In [1]: import numpy as np

In [2]: np.set_printoptions(precision=2, suppress=True, linewidth=160, floatmode="fixed")

In [3]: X = np.loadtxt("mat.csv", delimiter=",")

In [4]: X
Out[4]: 
array([[1.00, 0.20, 0.04, 0.01, 0.00, 0.00],
       [0.20, 1.00, 0.20, 0.04, 0.01, 0.00],
       [0.04, 0.20, 1.00, 0.20, 0.04, 0.01],
       [0.01, 0.04, 0.20, 1.00, 0.20, 0.04],
       [0.00, 0.01, 0.04, 0.20, 1.00, 0.20],
       [0.00, 0.00, 0.01, 0.04, 0.20, 1.00]])

In [5]: # symmetric

In [6]: np.abs(X).max()
Out[6]: np.float64(1.0)

In [7]: X - X[0]
Out[7]: 
array([[ 0.00,  0.00,  0.00,  0.00,  0.00,  0.00],
       [-0.80,  0.80,  0.16,  0.03,  0.01,  0.00],
       [-0.96,  0.00,  0.96,  0.19,  0.04,  0.01],
       [-0.99, -0.16,  0.16,  0.99,  0.20,  0.04],
       [-1.00, -0.19,  0.00,  0.19,  1.00,  0.20],
       [-1.00, -0.20, -0.03,  0.03,  0.20,  1.00]])

In [8]: np.diff(X, axis=0)
Out[8]: 
array([[-0.80,  0.80,  0.16,  0.03,  0.01,  0.00],
       [-0.16, -0.80,  0.80,  0.16,  0.03,  0.01],
       [-0.03, -0.16, -0.80,  0.80,  0.16,  0.03],
       [-0.01, -0.03, -0.16, -0.80,  0.80,  0.16],
       [ 0.00, -0.01, -0.03, -0.16, -0.80,  0.80]])

In [9]: X.sum(axis=0)
Out[9]: array([1.25, 1.45, 1.49, 1.49, 1.45, 1.25])

In [10]: X.sum(axis=1)
Out[10]: array([1.25, 1.45, 1.49, 1.49, 1.45, 1.25])

In [11]: X.shape
Out[11]: (6, 6)

In [12]: X[:, 6]
Traceback (most recent call last):
  Cell In[12], line 1
    X[:, 6]
IndexError: index 6 is out of bounds for axis 1 with size 6


In [13]: np.count_nonzero(X)
Out[13]: np.int64(30)

In [14]: np.linalg.svd(X, compute_uv=False)
Out[14]: array([1.42, 1.24, 1.03, 0.87, 0.76, 0.69])

In [15]: w, vecs = np.linalg.eigh(X)

In [16]: np.linalg.svd(X, compute_uv=False)
Out[16]: array([1.42, 1.24, 1.03, 0.87, 0.76, 0.69])

In [17]: np.round(vecs @ np.diag(w) @ vecs.T, 2) + 0
Out[17]: 
array([[1.00, 0.20, 0.04, 0.01, 0.00, 0.00],
       [0.20, 1.00, 0.20, 0.04, 0.01, 0.00],
       [0.04, 0.20, 1.00, 0.20, 0.04, 0.01],
       [0.01, 0.04, 0.20, 1.00, 0.20, 0.04],
       [0.00, 0.01, 0.04, 0.20, 1.00, 0.20],
       [0.00, 0.00, 0.01, 0.04, 0.20, 1.00]])

In [18]: np.linalg.eigvalsh(X @ X)
Out[18]: array([0.47, 0.57, 0.75, 1.06, 1.53, 2.03])

In [19]: np.abs(vecs[:, -1])
Out[19]: array([0.26, 0.42, 0.51, 0.51, 0.42, 0.26])

In [20]: Uu, sig = np.linalg.svd(X)
Traceback (most recent call last):
  Cell In[20], line 1
    Uu, sig = np.linalg.svd(X)
ValueError: too many values to unpack (expected 2)


In [21]: Uu, sig, VT = np.linalg.svd(X, full_matrices=False)

In [22]: np.round(Uu.T @ Uu, 2) + 0
Out[22]: 
array([[1.00, 0.00, 0.00, 0.00, 0.00, 0.00],
       [0.00, 1.00, 0.00, 0.00, 0.00, 0.00],
       [0.00, 0.00, 1.00, 0.00, 0.00, 0.00],
       [0.00, 0.00, 0.00, 1.00, 0.00, 0.00],
       [0.00, 0.00, 0.00, 0.00, 1.00, 0.00],
       [0.00, 0.00, 0.00, 0.00, 0.00, 1.00]])

In [23]: np.abs(Uu[:, 0]).round(6).argmax()
Out[23]: np.int64(2)

In [24]: (sig > 1e-8).sum()
Out[24]: np.int64(6)

In [25]: np.round(VT @ VT.T, 2) + 0
Out[25]: 
array([[1.00, 0.00, 0.00, 0.00, 0.00, 0.00],
       [0.00, 1.00, 0.00, 0.00, 0.00, 0.00],
       [0.00, 0.00, 1.00, 0.00, 0.00, 0.00],
       [0.00, 0.00, 0.00, 1.00, 0.00, 0.00],
       [0.00, 0.00, 0.00, 0.00, 1.00, 0.00],
       [0.00, 0.00, 0.00, 0.00, 0.00, 1.00]])

In [26]: w, vecs = np.linalg.eigh(X)

In [27]: vec = np.array([-2, -1, -1, -2, -2, 0])

In [28]: np.linalg.eigvalsh(X[1:, 1:])
Out[28]: array([0.69, 0.79, 0.95, 1.17, 1.40])

In [29]: np.round(vecs * np.abs(w) @ vecs.T, 2) + 0
Out[29]: 
array([[1.00, 0.20, 0.04, 0.01, 0.00, 0.00],
       [0.20, 1.00, 0.20, 0.04, 0.01, 0.00],
       [0.04, 0.20, 1.00, 0.20, 0.04, 0.01],
       [0.01, 0.04, 0.20, 1.00, 0.20, 0.04],
       [0.00, 0.01, 0.04, 0.20, 1.00, 0.20],
       [0.00, 0.00, 0.01, 0.04, 0.20, 1.00]])

In [30]: np.round(vecs * np.sqrt(w) @ vecs.T, 2) + 0
Out[30]: 
array([[0.99, 0.10, 0.01, 0.00, 0.00, 0.00],
       [0.10, 0.99, 0.10, 0.01, 0.00, 0.00],
       [0.01, 0.10, 0.99, 0.10, 0.01, 0.00],
       [0.00, 0.01, 0.10, 0.99, 0.10, 0.01],
       [0.00, 0.00, 0.01, 0.10, 0.99, 0.10],
       [0.00, 0.00, 0.00, 0.01, 0.10, 0.99]])

In [31]: np.round(vecs * np.maximum(w, 0) @ vecs.T, 2) + 0
Out[31]: 
array([[1.00, 0.20, 0.04, 0.01, 0.00, 0.00],
       [0.20, 1.00, 0.20, 0.04, 0.01, 0.00],
       [0.04, 0.20, 1.00, 0.20, 0.04, 0.01],
       [0.01, 0.04, 0.20, 1.00, 0.20, 0.04],
       [0.00, 0.01, 0.04, 0.20, 1.00, 0.20],
       [0.00, 0.00, 0.01, 0.04, 0.20, 1.00]])

In [32]: O, Rm = np.linalg.qr(X)

In [33]: O.round(2) + 0
Out[33]: 
array([[-0.98,  0.20,  0.00,  0.00,  0.00,  0.00],
       [-0.20, -0.96,  0.20,  0.00,  0.00,  0.00],
       [-0.04, -0.19, -0.96,  0.20,  0.00,  0.00],
       [-0.01, -0.04, -0.19, -0.96,  0.20,  0.00],
       [ 0.00, -0.01, -0.04, -0.19, -0.96, -0.20],
       [ 0.00,  0.00, -0.01, -0.04, -0.19,  0.98]])

In [34]: round(abs(Rm[0, 0]), 2), round(np.linalg.norm(X[:, 0]), 2)
Out[34]: (np.float64(1.02), np.float64(1.02))

In [35]: O.shape, Rm.shape
Out[35]: ((6, 6), (6, 6))

In [36]: np.round(O @ Rm, 2) + 0
Out[36]: 
array([[1.00, 0.20, 0.04, 0.01, 0.00, 0.00],
       [0.20, 1.00, 0.20, 0.04, 0.01, 0.00],
       [0.04, 0.20, 1.00, 0.20, 0.04, 0.01],
       [0.01, 0.04, 0.20, 1.00, 0.20, 0.04],
       [0.00, 0.01, 0.04, 0.20, 1.00, 0.20],
       [0.00, 0.00, 0.01, 0.04, 0.20, 1.00]])

In [37]: np.abs(np.diag(Rm))
Out[37]: array([1.02, 0.96, 0.96, 0.96, 0.96, 0.94])

In [38]: np.round(O.T @ O, 2) + 0
Out[38]: 
array([[1.00, 0.00, 0.00, 0.00, 0.00, 0.00],
       [0.00, 1.00, 0.00, 0.00, 0.00, 0.00],
       [0.00, 0.00, 1.00, 0.00, 0.00, 0.00],
       [0.00, 0.00, 0.00, 1.00, 0.00, 0.00],
       [0.00, 0.00, 0.00, 0.00, 1.00, 0.00],
       [0.00, 0.00, 0.00, 0.00, 0.00, 1.00]])
